>>> import numpy as np
>>> np.set_printoptions(precision=3, suppress=True, linewidth=200)
>>> def tidy(a):
...     return np.round(a, 3) + 0
... 
>>> feats = np.load("data.npy")
>>> print(feats)
[[ 0.  0. -1.]
 [ 0.  0.  0.]
 [-1.  0.  0.]]
>>> # 2 groups of indices that never mix
>>> U, sig, VT = np.linalg.svd(feats)
>>> evecs = VT[:(sig > 1e-8).sum()]
>>> rng = np.random.default_rng(68035)
>>> vec = feats[2] + -1 * feats[1] + rng.integers(2) * np.eye(3)[2]
>>> print(vec)
[-1.  0.  1.]
>>> print(tidy(np.linalg.norm(vec - evecs.T @ evecs @ vec)))
0.0
>>> print(evecs.T @ evecs)
[[1. 0. 0.]
 [0. 0. 0.]
 [0. 0. 1.]]
>>> idx = rng.permutation(3)
>>> print(idx)
[0 1 2]
>>> A2 = feats[idx][:, idx]
>>> print(np.diag(A2))
[0. 0. 0.]
>>> print(tidy(np.sort(np.abs(np.linalg.eigvals(A2)))))
[0. 1. 1.]
>>> u = np.array([3, 1, 2])
>>> print(np.correlate(feats[0], feats[1], "full"))
[0. 0. 0. 0. 0.]
>>> print(np.convolve(feats[0], u))
[ 0.  0. -3. -1. -2.]
>>> rank = np.linalg.matrix_rank(feats)
>>> print(rank)
2
>>> N = np.linalg.svd(feats)[2][rank:].T
>>> print([int(np.linalg.matrix_rank(np.delete(feats, i, axis=0))) for i in range(3)])
[1, 2, 1]
>>> print([int(np.linalg.matrix_rank(feats[:, :j + 1])) for j in range(3)])
[1, 1, 2]
>>> U, sig, VT = np.linalg.svd(feats)
>>> print(np.argmax(sig[:-1] / (sig[1:] + 1e-6)) + 1)
2
>>> A2 = U[:, :2] @ np.diag(sig[:2]) @ VT[:2]
>>> print(tidy(np.linalg.norm(feats - A2, 2)), sig[2])
0.0 0.0
>>> print(tidy(np.linalg.norm(feats - A2) / np.linalg.norm(feats)))
0.0
>>> print(np.abs(feats - A2).max())
0.0
>>> print(np.linalg.matrix_rank(A2))
2
